In [1]: import numpy as np

In [2]: import numpy.linalg as la

In [3]: np.set_printoptions(precision=1, suppress=True, linewidth=200)

In [4]: m1 = np.loadtxt("block14.csv", delimiter=",")

In [5]: m1
Out[5]: 
array([[-2.,  2., -1., -2., -2.],
       [-2., -1.,  2., -1.,  0.],
       [ 0., -2., 18.,  2.,  1.],
       [-2., -2.,  2., 48., -1.],
       [-2., -2.,  0., -2.,  2.]])

In [6]: def softmax(z):
   ...:     e = np.exp(z - z.max(axis=-1, keepdims=True))
   ...:     return e / e.sum(axis=-1, keepdims=True)
   ...: 

In [7]: print(np.round(softmax(m1[1]), 1) + 0)
[0.  0.  0.8 0.  0.1]

In [8]: np.round(softmax(m1[1] + -1), 1) + 0
Out[8]: array([0. , 0. , 0.8, 0. , 0.1])

In [9]: S = m1 @ m1.T / np.sqrt(5)

In [10]: print(softmax(S).round(6).argmax(axis=1))
[0 2 2 3 4]

In [11]: print(np.round(softmax(S + np.triu(np.full(S.shape, -np.inf), 1)), 1) + 0)
[[1. 0. 0. 0. 0.]
 [0. 1. 0. 0. 0.]
 [0. 0. 1. 0. 0.]
 [0. 0. 0. 1. 0.]
 [0. 0. 0. 0. 1.]]

In [12]: np.round(softmax(S)[1] @ m1, 1) + 0
Out[12]: array([ 0., -2., 18.,  2.,  1.])

In [13]: A = np.array([[0.0, 1.0, 3.0, 2.0, 5.0, 2.0, 3.0, 0.0],
    ...:     [-2.0, -2.0, 1.0, 0.0, 2.0, 2.0, 5.0, 2.0],
    ...:     [0.0, 0.0, -1.0, 2.0, -2.0, -3.0, -3.0, -2.0],
    ...:     [0.0, 0.0, -1.0, -3.0, 0.0, 3.0, -1.0, 1.0],
    ...:     [0.0, 0.0, 0.0, -2.0, -3.0, 1.0, -1.0, 0.0],
    ...:     [0.0, 0.0, -3.0, 0.0, 0.0, 3.0, 2.0, 2.0],
    ...:     [0.0, 0.0, 3.0, 1.0, 2.0, 2.0, -1.0, 0.0],
    ...:     [0.0, 0.0, 2.0, -1.0, 1.0, 3.0, -3.0, -3.0]])

In [14]: np.round(softmax(10 * A[4]), 1) + 0
Out[14]: array([0., 0., 0., 0., 0., 1., 0., 0.])

In [15]: S = A @ A.T / np.sqrt(8)

In [16]: np.round(softmax(S), 1) + 0
Out[16]: 
array([[1. , 0. , 0. , 0. , 0. , 0. , 0. , 0. ],
       [0. , 1. , 0. , 0. , 0. , 0. , 0. , 0. ],
       [0. , 0. , 1. , 0. , 0. , 0. , 0. , 0. ],
       [0. , 0. , 0. , 0.9, 0. , 0. , 0. , 0. ],
       [0. , 0. , 0. , 0.1, 0.8, 0. , 0. , 0. ],
       [0. , 0. , 0. , 0. , 0. , 1. , 0. , 0. ],
       [0.7, 0. , 0. , 0. , 0. , 0. , 0.2, 0.1],
       [0. , 0. , 0. , 0. , 0. , 0. , 0. , 1. ]])

In [17]: np.round(softmax(S)[4] @ A, 1) + 0
Out[17]: array([ 0. ,  0. , -0.1, -2.1, -2.5,  1.3, -1. ,  0.1])
